% python3 -q
>>> import numpy as np
>>> from numpy import linalg as LA
>>> np.set_printoptions(precision=3, suppress=True, linewidth=160, floatmode="fixed")
>>> rnd = lambda a: np.round(a, 3) + 0
>>> mat = np.load("dump.npy")
>>> mat
array([[4.000, 1.000, 1.000, 1.000, 1.000, 1.000],
       [1.000, 4.000, 1.000, 1.000, 1.000, 1.000],
       [1.000, 1.000, 4.000, 1.000, 1.000, 1.000],
       [1.000, 1.000, 1.000, 4.000, 1.000, 1.000],
       [1.000, 1.000, 1.000, 1.000, 4.000, 1.000],
       [1.000, 1.000, 1.000, 1.000, 1.000, 4.000]])
>>> Lm = LA.cholesky(mat)
>>> rnd(np.prod(np.diag(Lm)) ** 2), rnd(LA.det(mat))
(np.float64(2187.0), np.float64(2187.0))
>>> rnd(Lm @ Lm.T)
array([[4.000, 1.000, 1.000, 1.000, 1.000, 1.000],
       [1.000, 4.000, 1.000, 1.000, 1.000, 1.000],
       [1.000, 1.000, 4.000, 1.000, 1.000, 1.000],
       [1.000, 1.000, 1.000, 4.000, 1.000, 1.000],
       [1.000, 1.000, 1.000, 1.000, 4.000, 1.000],
       [1.000, 1.000, 1.000, 1.000, 1.000, 4.000]])
>>> rnd(Lm)
array([[2.000, 0.000, 0.000, 0.000, 0.000, 0.000],
       [0.500, 1.936, 0.000, 0.000, 0.000, 0.000],
       [0.500, 0.387, 1.897, 0.000, 0.000, 0.000],
       [0.500, 0.387, 0.316, 1.871, 0.000, 0.000],
       [0.500, 0.387, 0.316, 0.267, 1.852, 0.000],
       [0.500, 0.387, 0.316, 0.267, 0.231, 1.837]])
>>> mat / np.sqrt(np.outer(np.diag(mat), np.diag(mat)))
array([[1.000, 0.250, 0.250, 0.250, 0.250, 0.250],
       [0.250, 1.000, 0.250, 0.250, 0.250, 0.250],
       [0.250, 0.250, 1.000, 0.250, 0.250, 0.250],
       [0.250, 0.250, 0.250, 1.000, 0.250, 0.250],
       [0.250, 0.250, 0.250, 0.250, 1.000, 0.250],
       [0.250, 0.250, 0.250, 0.250, 0.250, 1.000]])
>>> data = np.loadtxt("layer13.csv", delimiter=",")
>>> data
array([[-2.141,  1.414,  0.041, -2.145,  1.421, -0.664, -0.737, -2.120],
       [ 8.340, -5.487, -0.014,  8.336, -5.488,  2.778,  2.712,  8.306],
       [ 3.676, -2.448,  0.029,  3.635, -2.435,  1.169,  1.189,  3.688],
       [-0.084,  0.143, -0.108, -0.080,  0.157, -0.011, -0.045, -0.157],
       [ 0.287, -0.123,  0.001,  0.305, -0.168,  0.066,  0.174,  0.310],
       [-4.041,  2.677,  0.018, -4.076,  2.680, -1.366, -1.362, -4.089],
       [-4.493,  2.913,  0.063, -4.604,  3.024, -1.532, -1.568, -4.500],
       [-2.858,  1.945,  0.031, -2.949,  1.991, -0.986, -0.878, -2.902],
       [-0.432,  0.170, -0.027, -0.331,  0.230, -0.061, -0.123, -0.334],
       [ 4.115, -2.789,  0.022,  4.125, -2.773,  1.352,  1.317,  4.115],
       [-4.808,  3.220, -0.114, -4.814,  3.155, -1.650, -1.612, -4.718],
       [-3.020,  1.991,  0.024, -2.985,  1.915, -1.007, -1.085, -2.914],
       [-2.838,  1.981, -0.029, -2.840,  1.970, -0.999, -0.898, -2.840],
       [ 2.253, -1.384,  0.025,  2.112, -1.442,  0.695,  0.760,  2.152],
       [ 1.211, -0.871,  0.064,  1.217, -0.823,  0.427,  0.404,  1.121]])
>>> x = np.array([-3, 3, -4, 0, -4, -3, -5, 3])
>>> y = data @ x
>>> rnd(LA.lstsq(data, y)[0])
array([-3.000,  3.000, -4.000,  0.000, -4.000, -3.000, -5.000,  3.000])
>>> rnd(LA.pinv(data) @ data)
array([[1.000, 0.000, 0.000, 0.000, 0.000, 0.000, 0.000, 0.000],
       [0.000, 1.000, 0.000, 0.000, 0.000, 0.000, 0.000, 0.000],
       [0.000, 0.000, 1.000, 0.000, 0.000, 0.000, 0.000, 0.000],
       [0.000, 0.000, 0.000, 1.000, 0.000, 0.000, 0.000, 0.000],
       [0.000, 0.000, 0.000, 0.000, 1.000, 0.000, 0.000, 0.000],
       [0.000, 0.000, 0.000, 0.000, 0.000, 1.000, 0.000, 0.000],
       [0.000, 0.000, 0.000, 0.000, 0.000, 0.000, 1.000, 0.000],
       [0.000, 0.000, 0.000, 0.000, 0.000, 0.000, 0.000, 1.000]])
>>> rng = np.random.default_rng(656788)
>>> y = y + 0.02 * rng.normal(size=15)
>>> rnd(y)
array([  4.130, -16.457,  -7.116,   0.276,  -0.725,   7.975,   8.818,   4.933,   0.786,  -8.006,  10.780,   6.966,   5.699,  -4.674,  -3.130])
>>> b, *_ = LA.lstsq(data, y)
>>> rnd(b)
array([-2.997,  2.863, -4.035,  0.185, -3.836, -3.256, -5.082,  2.942])
>>> b.round()
array([-3.000,  3.000, -4.000,  0.000, -4.000, -3.000, -5.000,  3.000])
>>> rnd(LA.norm(y - data @ b))
np.float64(0.063)
>>> B = np.c_[data[:, :1] @ np.array([[-1]]), np.array([2, -1, -1, -2, 3, 2, -2, 1, -1, -1, -3, 1, 2, 3, 3])]
>>> B
array([[ 2.141,  2.000],
       [-8.340, -1.000],
       [-3.676, -1.000],
       [ 0.084, -2.000],
       [-0.287,  3.000],
       [ 4.041,  2.000],
       [ 4.493, -2.000],
       [ 2.858,  1.000],
       [ 0.432, -1.000],
       [-4.115, -1.000],
       [ 4.808, -3.000],
       [ 3.020,  1.000],
       [ 2.838,  2.000],
       [-2.253,  3.000],
       [-1.211,  3.000]])
>>> rnd(LA.lstsq(data, B[:, 0])[0])
array([-1.000,  0.000,  0.000,  0.000,  0.000,  0.000,  0.000,  0.000])
>>> LA.matrix_rank(B)
np.int64(2)
>>> rnd(LA.norm(B - data @ LA.lstsq(data, B)[0], axis=0))
array([0.000, 2.923])
>>> LA.matrix_rank(np.c_[data, B])
np.int64(9)
>>> LA.matrix_rank(data, rtol=0.1)
np.int64(1)
>>> rnd(LA.norm(data, 2) / LA.norm(data))
np.float64(1.0)
>>> [round(float(x), 3) for x in LA.svd(data, compute_uv=False)[:3]]
[28.352, 0.292, 0.226]
>>> rnd(np.abs(LA.svd(data)[2][-1]))
array([0.096, 0.108, 0.198, 0.636, 0.254, 0.643, 0.160, 0.178])
>>> Uu, sv, VT = LA.svd(data)
>>> np.argmax(sv[:-1] / (sv[1:] + 1e-6)) + 1
np.int64(1)
>>> rnd(sv)
array([28.352,  0.292,  0.226,  0.188,  0.134,  0.103,  0.099,  0.069])
>>> B = Uu[:, :1] @ np.diag(sv[:1]) @ VT[:1]
>>> rnd(np.abs(data - B).max())
np.float64(0.108)
>>> rnd(LA.norm(data - B) / LA.norm(data))
np.float64(0.016)
>>> LA.matrix_rank(data, rtol=0.05)
np.int64(1)
>>> rnd(LA.norm(data - B, 2)), rnd(sv[1])
(np.float64(0.292), np.float64(0.292))
>>> B = data + rng.integers(-2, 3, (15, 1)) @ rng.integers(-2, 3, (1, 8))
>>> rnd(B)
array([[-2.141,  3.414, -1.959,  1.855,  3.421, -0.664, -4.737, -0.120],
       [ 8.340, -5.487, -0.014,  8.336, -5.488,  2.778,  2.712,  8.306],
       [ 3.676, -0.448, -1.971,  7.635, -0.435,  1.169, -2.811,  5.688],
       [-0.084,  1.143, -1.108,  1.920,  1.157, -0.011, -2.045,  0.843],
       [ 0.287, -0.123,  0.001,  0.305, -0.168,  0.066,  0.174,  0.310],
       [-4.041,  3.677, -0.982, -2.076,  3.680, -1.366, -3.362, -3.089],
       [-4.493,  0.913,  2.063, -8.604,  1.024, -1.532,  2.432, -6.500],
       [-2.858,  0.945,  1.031, -4.949,  0.991, -0.986,  1.122, -3.902],
       [-0.432, -1.830,  1.973, -4.331, -1.770, -0.061,  3.877, -2.334],
       [ 4.115, -3.789,  1.022,  2.125, -3.773,  1.352,  3.317,  3.115],
       [-4.808,  2.220,  0.886, -6.814,  2.155, -1.650,  0.388, -5.718],
       [-3.020,  0.991,  1.024, -4.985,  0.915, -1.007,  0.915, -3.914],
       [-2.838,  2.981, -1.029, -0.840,  2.970, -0.999, -2.898, -1.840],
       [ 2.253, -1.384,  0.025,  2.112, -1.442,  0.695,  0.760,  2.152],
       [ 1.211, -1.871,  1.064, -0.783, -1.823,  0.427,  2.404,  0.121]])
>>> np.abs(B - data).sum(axis=1)
array([16.000,  0.000, 16.000,  8.000,  0.000,  8.000, 16.000,  8.000, 16.000,  8.000,  8.000,  8.000,  8.000,  0.000,  8.000])
>>> rnd(B - data)
array([[ 0.000,  2.000, -2.000,  4.000,  2.000,  0.000, -4.000,  2.000],
       [ 0.000,  0.000,  0.000,  0.000,  0.000,  0.000,  0.000,  0.000],
       [ 0.000,  2.000, -2.000,  4.000,  2.000,  0.000, -4.000,  2.000],
       [ 0.000,  1.000, -1.000,  2.000,  1.000,  0.000, -2.000,  1.000],
       [ 0.000,  0.000,  0.000,  0.000,  0.000,  0.000,  0.000,  0.000],
       [ 0.000,  1.000, -1.000,  2.000,  1.000,  0.000, -2.000,  1.000],
       [ 0.000, -2.000,  2.000, -4.000, -2.000,  0.000,  4.000, -2.000],
       [ 0.000, -1.000,  1.000, -2.000, -1.000,  0.000,  2.000, -1.000],
       [ 0.000, -2.000,  2.000, -4.000, -2.000,  0.000,  4.000, -2.000],
       [ 0.000, -1.000,  1.000, -2.000, -1.000,  0.000,  2.000, -1.000],
       [ 0.000, -1.000,  1.000, -2.000, -1.000,  0.000,  2.000, -1.000],
       [ 0.000, -1.000,  1.000, -2.000, -1.000,  0.000,  2.000, -1.000],
       [ 0.000,  1.000, -1.000,  2.000,  1.000,  0.000, -2.000,  1.000],
       [ 0.000,  0.000,  0.000,  0.000,  0.000,  0.000,  0.000,  0.000],
       [ 0.000, -1.000,  1.000, -2.000, -1.000,  0.000,  2.000, -1.000]])
>>> LA.matrix_rank(B - data, tol=1e-8)
np.int64(1)
>>> J = np.load("data.npy")
>>> J
array([[ 3.000,  3.000, -2.000, -1.000],
       [ 0.000,  1.000,  3.000,  1.000],
       [ 0.000,  0.000,  1.000, -1.000],
       [ 0.000,  0.000,  0.000,  0.000]])
>>> rnd(np.sort(LA.eigvals(J)))
array([0.000, 1.000, 1.000, 3.000])
>>> try:
...     LA.inv(J)
... except LA.LinAlgError as e:
...     print("failed:", e)
... 
failed: Singular matrix
